$ python -q
>>> import numpy as np
>>> from numpy import linalg as LA
>>> np.set_printoptions(precision=2, suppress=True, linewidth=160, legacy="1.25")
>>> def rnd(a):
...     return np.round(a, 2) + 0
... 
>>> m1 = np.array([[-8, -8, 3], [0, -8, 0]])
>>> vec = np.array([5, -3, 5])
>>> m1 @ np.ones(3)
array([-13.,  -8.])
>>> m1 @ np.eye(3)[1]
array([-8., -8.])
>>> (m1 @ vec).argmax()
1
>>> LA.norm(m1 @ vec) <= LA.norm(m1, 2) * LA.norm(vec) + 1e-9
True
>>> m1 @ vec
array([-1, 24])
>>> other = np.array([[0, 0, 2, 0], [1, 2, 2, 2], [1, 1, 0, 1], [1, 2, 1, 0]])
>>> basis = np.array([[3, 1], [0, 2]])
>>> mat = np.block([[other, np.zeros((4, 2))], [np.zeros((2, 4)), basis]])
>>> mat
array([[0., 0., 2., 0., 0., 0.],
       [1., 2., 2., 2., 0., 0.],
       [1., 1., 0., 1., 0., 0.],
       [1., 2., 1., 0., 0., 0.],
       [0., 0., 0., 0., 3., 1.],
       [0., 0., 0., 0., 0., 2.]])
>>> other = mat / np.sqrt((mat ** 2).mean(axis=1, keepdims=True))
>>> rnd(LA.norm(other, axis=1))
array([2.45, 2.45, 2.45, 2.45, 2.45, 2.45])
>>> print(LA.matrix_rank(mat - mat.mean(axis=1, keepdims=True)))
5
>>> LA.matrix_rank(other) == LA.matrix_rank(mat)
True
>>> rnd(mat - mat.mean(axis=1, keepdims=True))
array([[-0.33, -0.33,  1.67, -0.33, -0.33, -0.33],
       [-0.17,  0.83,  0.83,  0.83, -1.17, -1.17],
       [ 0.5 ,  0.5 , -0.5 ,  0.5 , -0.5 , -0.5 ],
       [ 0.33,  1.33,  0.33, -0.67, -0.67, -0.67],
       [-0.67, -0.67, -0.67, -0.67,  2.33,  0.33],
       [-0.33, -0.33, -0.33, -0.33, -0.33,  1.67]])
>>> q, evecs = LA.qr(mat[:, :1])[0], LA.qr(mat[:, 1:])[0]
>>> sigma = LA.svd(q.T @ evecs, compute_uv=False)
>>> rnd(LA.norm(q @ q.T - evecs @ evecs.T, 2))
1.0
>>> rnd(np.degrees(np.arccos(sigma.clip(0, 1))))
array([13.63])
>>> vec = np.array([-1, 1, 0, -4, 5, 4])
>>> y = mat @ vec
>>> c, lr = np.zeros(6), 1 / LA.norm(mat, 2) ** 2
>>> for i in range(20):
...     c -= lr * mat.T @ (mat @ c - y)
...     if i % 5 == 0: print(i, round(LA.norm(mat @ c - y), 2))
... 
0 11.1
5 3.11
10 1.98
15 1.3
>>> rnd(LA.cond(mat))
12.77
>>> (mat != 0).astype(int)
array([[0, 0, 1, 0, 0, 0],
       [1, 1, 1, 1, 0, 0],
       [1, 1, 0, 1, 0, 0],
       [1, 1, 1, 0, 0, 0],
       [0, 0, 0, 0, 1, 1],
       [0, 0, 0, 0, 0, 1]])
>>> np.flatnonzero(LA.matrix_power((mat != 0) + (mat.T != 0) + np.eye(6), 6)[0])
array([0, 1, 2, 3])
>>> feats = np.loadtxt("w.csv", delimiter=",")
>>> feats
array([[-1.3, -1.3],
       [-1.6, -0.4],
       [-0.6,  0.3],
       [ 2.5,  0.7],
       [-1.8,  1.4],
       [-0.7, -2. ]])
>>> vec = np.array([1, -2])
>>> y = feats @ vec
>>> rnd(LA.solve(feats.T @ feats, feats.T @ y))
array([ 1., -2.])
>>> y
array([ 1.3, -0.8, -1.2,  1.1, -4.6,  3.3])
>>> rng = np.random.default_rng(171)
>>> y = y + 0.1 * rng.normal(size=6)
>>> rnd(y)
array([ 1.37, -0.79, -1.15,  1.13, -4.46,  3.33])
>>> c, *_ = LA.lstsq(feats, y)
>>> print(rnd(feats.T @ (y - feats @ c)))
[0. 0.]
>>> c.round()
array([ 1., -2.])
>>> [round(float(LA.norm(LA.solve(feats.T @ feats + lam * np.eye(2), feats.T @ y))), 2) for lam in (0, 1, 10, 100)]
[2.21, 1.94, 0.94, 0.15]
>>> P = feats @ LA.solve(feats.T @ feats, feats.T)
>>> rnd(np.trace(P))
2.0
>>> LA.matrix_rank(np.eye(6) - P)
4
>>> rnd(LA.eigvalsh(P))
array([0., 0., 0., 0., 1., 1.])
>>> rnd((np.eye(6) - P) @ feats)
array([[0., 0.],
       [0., 0.],
       [0., 0.],
       [0., 0.],
       [0., 0.],
       [0., 0.]])
>>> arr = np.load("run9.npy")
>>> arr
array([[  1.42,  -0.22,   4.35,  -0.37,  -7.76],
       [  0.45,   1.25,   5.12,   1.26,  -9.39],
       [ -4.14,  17.62,   3.02, -13.01,  -5.09],
       [  0.42,  -0.03,   4.68,   1.63,  -8.64],
       [  1.02,   0.83,   5.57,   0.78,  -9.9 ],
       [  1.98,   3.05,   2.45,  -0.59,  -9.94],
       [  1.2 ,  -0.32,   4.6 ,  -0.63,  -9.67],
       [  0.42,   0.79,   5.41,  -0.26,  -8.73],
       [-11.75,   2.93,  -0.25, -10.48,  -9.42],
       [  2.19,   0.93,   6.04,   1.7 , -11.65],
       [  0.89,   0.08,   4.93,  -0.19,  -6.52],
       [  0.68,   0.23,   5.09,   0.16, -11.11],
       [ -4.36,  18.08,   3.89, -11.27,  -4.61],
       [ -3.4 ,  19.88,   2.72, -10.05,  -3.85],
       [ -3.96,  18.18,   4.54, -12.79,  -4.07],
       [ -1.95,  18.14,   2.67, -11.73,  -4.19],
       [-15.05,   0.85,  -0.04,  -8.74,  -8.63],
       [-13.92,   3.52,   0.12,  -8.62,  -8.38],
       [-14.5 ,   3.52,  -1.55,  -9.64,  -8.17]])
>>> labels = rng.permutation(5)
>>> other = arr[:, labels] * rng.choice([-1, 1], 5)
>>> other
array([[  4.35,  -0.22,   1.42,  -0.37,  -7.76],
       [  5.12,   1.25,   0.45,   1.26,  -9.39],
       [  3.02,  17.62,  -4.14, -13.01,  -5.09],
       [  4.68,  -0.03,   0.42,   1.63,  -8.64],
       [  5.57,   0.83,   1.02,   0.78,  -9.9 ],
       [  2.45,   3.05,   1.98,  -0.59,  -9.94],
       [  4.6 ,  -0.32,   1.2 ,  -0.63,  -9.67],
       [  5.41,   0.79,   0.42,  -0.26,  -8.73],
       [ -0.25,   2.93, -11.75, -10.48,  -9.42],
       [  6.04,   0.93,   2.19,   1.7 , -11.65],
       [  4.93,   0.08,   0.89,  -0.19,  -6.52],
       [  5.09,   0.23,   0.68,   0.16, -11.11],
       [  3.89,  18.08,  -4.36, -11.27,  -4.61],
       [  2.72,  19.88,  -3.4 , -10.05,  -3.85],
       [  4.54,  18.18,  -3.96, -12.79,  -4.07],
       [  2.67,  18.14,  -1.95, -11.73,  -4.19],
       [ -0.04,   0.85, -15.05,  -8.74,  -8.63],
       [  0.12,   3.52, -13.92,  -8.62,  -8.38],
       [ -1.55,   3.52, -14.5 ,  -9.64,  -8.17]])
>>> Uu, _, Vh = LA.svd(arr.T @ other)
>>> print(rnd(Uu @ Vh))
[[0. 0. 1. 0. 0.]
 [0. 1. 0. 0. 0.]
 [1. 0. 0. 0. 0.]
 [0. 0. 0. 1. 0.]
 [0. 0. 0. 0. 1.]]
